$ python3 -q
>>> import numpy as np
>>> np.set_printoptions(suppress=True, linewidth=160)
>>> J = np.loadtxt("block19.csv", delimiter=",")
>>> print(J)
[[ 0.6  1.5  1.3]
 [-0.3  1.7 -0.5]
 [-0.4  1.4 -0.8]
 [ 2.4  0.6  5. ]
 [-1.2 -0.6 -2.4]
 [ 0.7 -1.   1.4]
 [ 0.5  0.1  1.1]
 [-2.4 -1.  -4.5]
 [ 1.  -0.2  2.3]
 [-1.   0.9 -2.1]
 [-0.1 -1.9 -0.4]
 [-0.8 -0.5 -2. ]
 [-0.8  0.8 -2.1]
 [-0.4  0.9 -0.8]
 [ 2.4 -0.2  5. ]
 [-0.4 -0.5 -1. ]
 [-0.1  1.6  0. ]
 [-0.4  0.1 -0.8]
 [-0.7 -0.9 -1.5]
 [-0.8 -0.2 -2. ]
 [-1.7  0.5 -3.6]
 [ 0.6 -0.8  1.3]]
>>> Y = np.c_[J[:, :1] @ np.array([[2]]), np.array([1, 1, 1, -2, -2, -1, 2, -1, 0, 2, 2, -2, 2, 2, -1, 2, -2, -1, 1, 2, 1, -2])]
>>> print(Y)
[[ 1.2  1. ]
 [-0.6  1. ]
 [-0.8  1. ]
 [ 4.8 -2. ]
 [-2.4 -2. ]
 [ 1.4 -1. ]
 [ 1.   2. ]
 [-4.8 -1. ]
 [ 2.   0. ]
 [-2.   2. ]
 [-0.2  2. ]
 [-1.6 -2. ]
 [-1.6  2. ]
 [-0.8  2. ]
 [ 4.8 -1. ]
 [-0.8  2. ]
 [-0.2 -2. ]
 [-0.8 -1. ]
 [-1.4  1. ]
 [-1.6  2. ]
 [-3.4  1. ]
 [ 1.2 -2. ]]
>>> print(np.linalg.matrix_rank(Y))
2
>>> print(np.round(np.linalg.norm(Y - J @ np.linalg.lstsq(J, Y)[0], axis=0), 1) + 0)
[0.  6.5]
>>> Y = np.array([[4, 4, 5], [-5, -2, -5], [-2, 2, 4]])
>>> print(np.linalg.matrix_rank(J @ Y))
3
>>> print(np.round(np.einsum("ij->j", J), 1))
[-3.3  2.3 -7.1]
>>> print(np.vstack([J, Y.T]).shape)
(25, 3)
>>> idx = J[:, 0] > np.median(J[:, 0])
>>> r0 = J[idx].mean(axis=0) - J[~idx].mean(axis=0)
>>> print(((J - J.mean(axis=0)) @ r0 > 0).astype(int))
[1 0 0 1 0 1 1 0 1 0 0 0 0 0 1 0 1 0 0 0 0 1]
>>> print(np.argsort(-np.abs(r0).round(6), kind="stable"))
[2 0 1]
>>> print(idx.astype(int))
[1 1 0 1 0 1 1 0 1 0 1 0 0 0 1 0 1 0 0 0 0 1]
>>> E = np.loadtxt("w.csv", delimiter=",")
>>> print(E.round(1))
[[ 0.1 -0.4 -0.9]
 [-0.4  0.8 -0.4]
 [-0.9 -0.4  0.1]]
>>> Y = E / np.linalg.norm(E, axis=1, keepdims=True)
>>> C2 = Y @ Y.T
>>> print(np.argwhere(np.triu(np.abs(C2) > 0.95, 1)))
[]
>>> print((C2 - 2 * np.eye(3)).round(6).argmax(axis=1))
[1 0 0]
>>> print(C2[2].round(1) + 0)
[0. 0. 1.]
>>> print(np.degrees(np.arccos(np.clip(C2[2, 0], -1, 1))))
90.0
